$ python3 -q
>>> import numpy as np
>>> from numpy import linalg as LA
>>> np.set_printoptions(precision=2, suppress=True, linewidth=140)
>>> arr = np.load("test19.npy")
>>> arr
array([[-5, -4,  0, -5, -4,  3,  3, -1, -4,  1],
       [ 0,  0,  0,  0,  0,  0,  0,  0,  0,  0],
       [ 0,  0,  0,  0,  0,  0,  0,  0,  0,  0],
       [ 0,  0,  0,  0,  0,  0,  0,  0,  0,  0],
       [ 0,  0,  0,  0,  0,  0,  0,  0,  0,  0]])
>>> # row 0 dominates
>>> r = LA.matrix_rank(arr)
>>> r
np.int64(1)
>>> ns = LA.svd(arr)[2][r:].T
>>> np.allclose(arr @ ns, 0)
True
>>> [int(LA.matrix_rank(arr[:i])) for i in range(1, len(arr) + 1)]
[1, 1, 1, 1, 1]
>>> print([int(LA.matrix_rank(np.delete(arr, i, axis=0))) for i in range(5)])
[0, 1, 1, 1, 1]
>>> LA.matrix_rank(arr.T @ arr), LA.matrix_rank(arr @ arr.T)
(np.int64(1), np.int64(1))
>>> ns.shape
(10, 9)
>>> M = np.loadtxt("dump.csv", delimiter=",")
>>> M
array([[ 1.  ,  0.  ,  0.  ,  0.  ,  0.  ,  0.  ,  0.  ],
       [ 0.  ,  1.  ,  0.  ,  0.  ,  0.  ,  0.  ,  0.  ],
       [ 0.  ,  0.  ,  0.5 ,  0.  ,  0.87,  0.  ,  0.  ],
       [ 0.  ,  0.  ,  0.  ,  1.  ,  0.  ,  0.  ,  0.  ],
       [ 0.  ,  0.  , -0.87,  0.  ,  0.5 ,  0.  ,  0.  ],
       [ 0.  ,  0.  ,  0.  ,  0.  ,  0.  ,  1.  ,  0.  ],
       [ 0.  ,  0.  ,  0.  ,  0.  ,  0.  ,  0.  ,  1.  ]])
>>> # columns are unit length and at right angles
>>> LA.norm(M, axis=0)
array([1., 1., 1., 1., 1., 1., 1.])
>>> print(LA.pinv(M))
[[ 1.    0.    0.    0.    0.    0.    0.  ]
 [ 0.    1.    0.    0.    0.    0.    0.  ]
 [ 0.    0.    0.5   0.   -0.87  0.    0.  ]
 [ 0.    0.    0.    1.    0.    0.    0.  ]
 [ 0.    0.    0.87  0.    0.5   0.    0.  ]
 [ 0.    0.    0.    0.    0.    1.    0.  ]
 [ 0.    0.    0.    0.    0.    0.    1.  ]]
>>> A2 = LA.inv(M)
>>> round(LA.cond(M), 2)
np.float64(1.0)
>>> A2
array([[ 1.  ,  0.  ,  0.  ,  0.  ,  0.  ,  0.  ,  0.  ],
       [ 0.  ,  1.  ,  0.  ,  0.  ,  0.  ,  0.  ,  0.  ],
       [-0.  , -0.  ,  0.5 , -0.  , -0.87, -0.  , -0.  ],
       [ 0.  ,  0.  ,  0.  ,  1.  ,  0.  ,  0.  ,  0.  ],
       [ 0.  ,  0.  ,  0.87,  0.  ,  0.5 ,  0.  ,  0.  ],
       [ 0.  ,  0.  ,  0.  ,  0.  ,  0.  ,  1.  ,  0.  ],
       [ 0.  ,  0.  ,  0.  ,  0.  ,  0.  ,  0.  ,  1.  ]])
>>> round(LA.slogdet(M)[0], 2)
np.float64(1.0)
>>> print(LA.inv(A2))
[[ 1.    0.    0.    0.    0.    0.    0.  ]
 [ 0.    1.    0.    0.    0.    0.    0.  ]
 [ 0.    0.    0.5   0.    0.87  0.    0.  ]
 [ 0.    0.    0.    1.    0.    0.    0.  ]
 [-0.   -0.   -0.87 -0.    0.5  -0.   -0.  ]
 [ 0.    0.    0.    0.    0.    1.    0.  ]
 [ 0.    0.    0.    0.    0.    0.    1.  ]]
>>> LA.det(M) * A2
array([[ 1.  ,  0.  ,  0.  ,  0.  ,  0.  ,  0.  ,  0.  ],
       [ 0.  ,  1.  ,  0.  ,  0.  ,  0.  ,  0.  ,  0.  ],
       [-0.  , -0.  ,  0.5 , -0.  , -0.87, -0.  , -0.  ],
       [ 0.  ,  0.  ,  0.  ,  1.  ,  0.  ,  0.  ,  0.  ],
       [ 0.  ,  0.  ,  0.87,  0.  ,  0.5 ,  0.  ,  0.  ],
       [ 0.  ,  0.  ,  0.  ,  0.  ,  0.  ,  1.  ,  0.  ],
       [ 0.  ,  0.  ,  0.  ,  0.  ,  0.  ,  0.  ,  1.  ]])
>>> np.round(M @ A2, 2) + 0
array([[1., 0., 0., 0., 0., 0., 0.],
       [0., 1., 0., 0., 0., 0., 0.],
       [0., 0., 1., 0., 0., 0., 0.],
       [0., 0., 0., 1., 0., 0., 0.],
       [0., 0., 0., 0., 1., 0., 0.],
       [0., 0., 0., 0., 0., 1., 0.],
       [0., 0., 0., 0., 0., 0., 1.]])
